% ipython --no-banner

In [1]: import numpy as np

In [2]: np.set_printoptions(precision=2, suppress=True, linewidth=200, sign=" ")

In [3]: def rnd(a):
   ...:     return np.round(a, 2) + 0
   ...: 

In [4]: m1 = np.array([[3, 2, 2], [0, 2, 2], [0, 0, 2]])

In [5]: # triangular, det is the product of the diagonal

In [6]: np.prod(np.diag(m1)), rnd(np.linalg.det(m1))
Out[6]: (np.int64(12), np.float64(12.0))

In [7]: np.linalg.matrix_power(m1 - np.diag(np.diag(m1)), 3)
Out[7]: 
array([[ 0,  0,  0],
       [ 0,  0,  0],
       [ 0,  0,  0]])

In [8]: m1 @ m1
Out[8]: 
array([[  9,  10,  14],
       [  0,   4,   8],
       [  0,   0,   4]])

In [9]: [int(np.linalg.matrix_rank(np.linalg.matrix_power(m1, p))) for p in range(1, 4)]
Out[9]: [3, 3, 3]

In [10]: w1 = np.array([[-8, 0, 6, -2], [-4, 5, -7, 4], [-9, 5, 2, 4]])

In [11]: b = np.array([2, 2, 2, 2])

In [12]: act = np.maximum(m1 @ w1 + b, 0)

In [13]: np.linalg.matrix_rank(act)
Out[13]: np.int64(3)

In [14]: act
Out[14]: 
array([[  0,  22,  10,  12],
       [  0,  22,   0,  18],
       [  0,  12,   6,  10]])

In [15]: (act > 0).astype(int)
Out[15]: 
array([[ 0,  1,  1,  1],
       [ 0,  1,  0,  1],
       [ 0,  1,  1,  1]])

In [16]: rnd((act > 0).mean(axis=0))
Out[16]: array([ 0.  ,  1.  ,  0.67,  1.  ])

In [17]: basis = np.array([[1, 2], [2, 2], [-2, 0], [-5, -4]])

In [18]: w1 @ basis
Out[18]: 
array([[-10,  -8],
       [  0, -14],
       [-23, -24]])

In [19]: (act @ basis).round(6).argmax(axis=1)
Out[19]: array([ 1,  1,  1])

In [20]: act @ basis
Out[20]: 
array([[-36,  -4],
       [-46, -28],
       [-38, -16]])

In [21]: M2 = act / np.linalg.norm(act, axis=1, keepdims=True)

In [22]: gram = M2 @ M2.T

In [23]: np.argwhere(np.triu(np.abs(gram) > 0.95, 1))
Out[23]: array([[ 0,  2]])

In [24]: rnd(np.degrees(np.arccos(np.clip(gram[0, 2], -1, 1))))
Out[24]: np.float64(10.45)

In [25]: vec = np.array([-1, 9, -4])

In [26]: np.linalg.norm(m1 @ vec) <= np.linalg.norm(m1, 2) * np.linalg.norm(vec) + 1e-9
Out[26]: np.True_

In [27]: m1 @ vec
Out[27]: array([ 7, 10, -8])

In [28]: (m1 @ vec).argmax()
Out[28]: np.int64(1)

In [29]: m1 * vec
Out[29]: 
array([[-3, 18, -8],
       [ 0, 18, -8],
       [ 0,  0, -8]])

In [30]: m1 @ np.eye(3)[2]
Out[30]: array([ 2.,  2.,  2.])

In [31]: q, r_ = np.linalg.qr(m1)

In [32]: r_
Out[32]: 
array([[ 3.,  2.,  2.],
       [ 0.,  2.,  2.],
       [ 0.,  0.,  2.]])

In [33]: np.trace(q @ q.T)
Out[33]: np.float64(3.0)

In [34]: abs(r_[0, 0]), rnd(np.linalg.norm(m1[:, 0]))
Out[34]: (np.float64(3.0), np.float64(3.0))

In [35]: np.allclose(r_.T @ r_, m1.T @ m1)
Out[35]: True

In [36]: np.abs(np.diag(r_))
Out[36]: array([ 3.,  2.,  2.])

In [37]: q
Out[37]: 
array([[ 1.,  0.,  0.],
       [-0.,  1.,  0.],
       [-0., -0.,  1.]])

In [38]: arr = np.loadtxt("run0.csv", delimiter=",")

In [39]: rnd(arr)
Out[39]: 
array([[-6.86,  6.69,  2.85],
       [-6.48, -6.53, -3.91],
       [-9.31, -2.87, -2.27],
       [ 3.2 ,  8.31,  4.55],
       [ 7.09,  6.  ,  3.7 ],
       [-7.7 ,  5.92,  2.38],
       [-7.09, -6.01, -3.7 ],
       [-3.21, -8.31, -4.55],
       [ 9.97, -0.62,  0.54],
       [ 9.61, -2.7 , -0.57],
       [-8.2 ,  5.34,  2.05],
       [ 5.74,  7.07,  4.13],
       [-8.56,  4.86,  1.77],
       [ 9.86,  0.97,  1.35],
       [-3.63, -8.15, -4.51],
       [ 9.94, -1.09,  0.29],
       [ 7.48, -6.14, -2.51],
       [ 6.07, -7.27, -3.22],
       [ 9.96, -0.01,  0.85],
       [-9.54, -2.27, -1.98],
       [ 3.28,  8.28,  4.54],
       [-9.3 ,  3.53,  1.02],
       [ 7.62, -6.  , -2.43],
       [-5.83, -7.01, -4.11],
       [ 0.99,  8.81,  4.62],
       [ 8.47,  4.4 ,  2.99],
       [ 6.53, -6.95, -3.01],
       [-8.25,  5.28,  2.01],
       [ 9.96,  0.02,  0.86],
       [ 1.  ,  8.81,  4.62]])

In [40]: P = np.triu(np.array([[-1, 7, 1], [2, -4, 9], [3, -7, 3]]), 1) + np.eye(3)

In [41]: M2 = P @ m1 @ np.linalg.inv(P)

In [42]: M2
Out[42]: 
array([[ 3., -5., 60.],
       [ 0.,  2.,  2.],
       [ 0.,  0.,  2.]])

In [43]: rnd(np.linalg.det(M2))
Out[43]: np.float64(12.0)

In [44]: P @ m1 - m1 @ P
Out[44]: 
array([[ 0., -7., -5.],
       [ 0.,  0.,  0.],
       [ 0.,  0.,  0.]])

In [45]: np.linalg.matrix_rank(M2)
Out[45]: np.int64(3)
